In [1]: import numpy as np

In [2]: np.set_printoptions(precision=2, suppress=True, linewidth=200, legacy="1.25")

In [3]: out = np.array([[2, -3, -2, 0, 1, -5, -2, -1]])

In [4]: A = np.block([[np.zeros((1, 1)), out], [out.T, np.zeros((8, 8))]])

In [5]: A
Out[5]: 
array([[ 0.,  2., -3., -2.,  0.,  1., -5., -2., -1.],
       [ 2.,  0.,  0.,  0.,  0.,  0.,  0.,  0.,  0.],
       [-3.,  0.,  0.,  0.,  0.,  0.,  0.,  0.,  0.],
       [-2.,  0.,  0.,  0.,  0.,  0.,  0.,  0.,  0.],
       [ 0.,  0.,  0.,  0.,  0.,  0.,  0.,  0.,  0.],
       [ 1.,  0.,  0.,  0.,  0.,  0.,  0.,  0.,  0.],
       [-5.,  0.,  0.,  0.,  0.,  0.,  0.,  0.,  0.],
       [-2.,  0.,  0.,  0.,  0.,  0.,  0.,  0.,  0.],
       [-1.,  0.,  0.,  0.,  0.,  0.,  0.,  0.,  0.]])

In [6]: W1 = np.array([[-9, -8, 3, 6, 0],
   ...:     [-3, 9, 4, 6, 8],
   ...:     [-7, -3, 8, -3, -8],
   ...:     [-5, -1, -3, -5, -1],
   ...:     [-9, -6, -1, 0, -8],
   ...:     [-1, -6, -9, 2, -1],
   ...:     [-2, 3, 4, -5, -8],
   ...:     [-2, 2, 5, -7, -9],
   ...:     [9, 1, 8, 0, 9]])

In [7]: coef = np.array([2, -1, -3, 0, 1])

In [8]: hid = np.maximum(A @ W1 + coef, 0)

In [9]: (hid > 0).mean(axis=0)
Out[9]: array([0.78, 0.67, 0.11, 0.33, 1.  ])

In [10]: hid
Out[10]: 
array([[31.,  2.,  0., 72., 91.],
       [ 0.,  0.,  3., 12.,  1.],
       [29., 23.,  0.,  0.,  1.],
       [20., 15.,  0.,  0.,  1.],
       [ 2.,  0.,  0.,  0.,  1.],
       [ 0.,  0.,  0.,  6.,  1.],
       [47., 39.,  0.,  0.,  1.],
       [20., 15.,  0.,  0.,  1.],
       [11.,  7.,  0.,  0.,  1.]])

In [11]: (hid > 0).astype(int)
Out[11]: 
array([[1, 1, 0, 1, 1],
       [0, 0, 1, 1, 1],
       [1, 1, 0, 0, 1],
       [1, 1, 0, 0, 1],
       [1, 0, 0, 0, 1],
       [0, 0, 0, 1, 1],
       [1, 1, 0, 0, 1],
       [1, 1, 0, 0, 1],
       [1, 1, 0, 0, 1]])

In [12]: np.linalg.matrix_rank(hid)
Out[12]: 5

In [13]: cent = np.array([[0, 1], [2, 2], [0, 1], [1, 0], [0, 1]])

In [14]: hid @ cent
Out[14]: 
array([[ 76., 126.],
       [ 12.,   4.],
       [ 46.,  76.],
       [ 30.,  51.],
       [  0.,   3.],
       [  6.,   1.],
       [ 78., 126.],
       [ 30.,  51.],
       [ 14.,  26.]])

In [15]: (hid @ cent).round(6).argmax(axis=1)
Out[15]: array([1, 0, 1, 1, 1, 0, 1, 1, 1])

In [16]: evals, evecs = np.linalg.eigh(A)

In [17]: np.abs(evecs[:, -1])
Out[17]: array([0.71, 0.2 , 0.31, 0.2 , 0.  , 0.1 , 0.51, 0.2 , 0.1 ])

In [18]: np.round(evecs.T @ evecs, 2) + 0
Out[18]: 
array([[1., 0., 0., 0., 0., 0., 0., 0., 0.],
       [0., 1., 0., 0., 0., 0., 0., 0., 0.],
       [0., 0., 1., 0., 0., 0., 0., 0., 0.],
       [0., 0., 0., 1., 0., 0., 0., 0., 0.],
       [0., 0., 0., 0., 1., 0., 0., 0., 0.],
       [0., 0., 0., 0., 0., 1., 0., 0., 0.],
       [0., 0., 0., 0., 0., 0., 1., 0., 0.],
       [0., 0., 0., 0., 0., 0., 0., 1., 0.],
       [0., 0., 0., 0., 0., 0., 0., 0., 1.]])
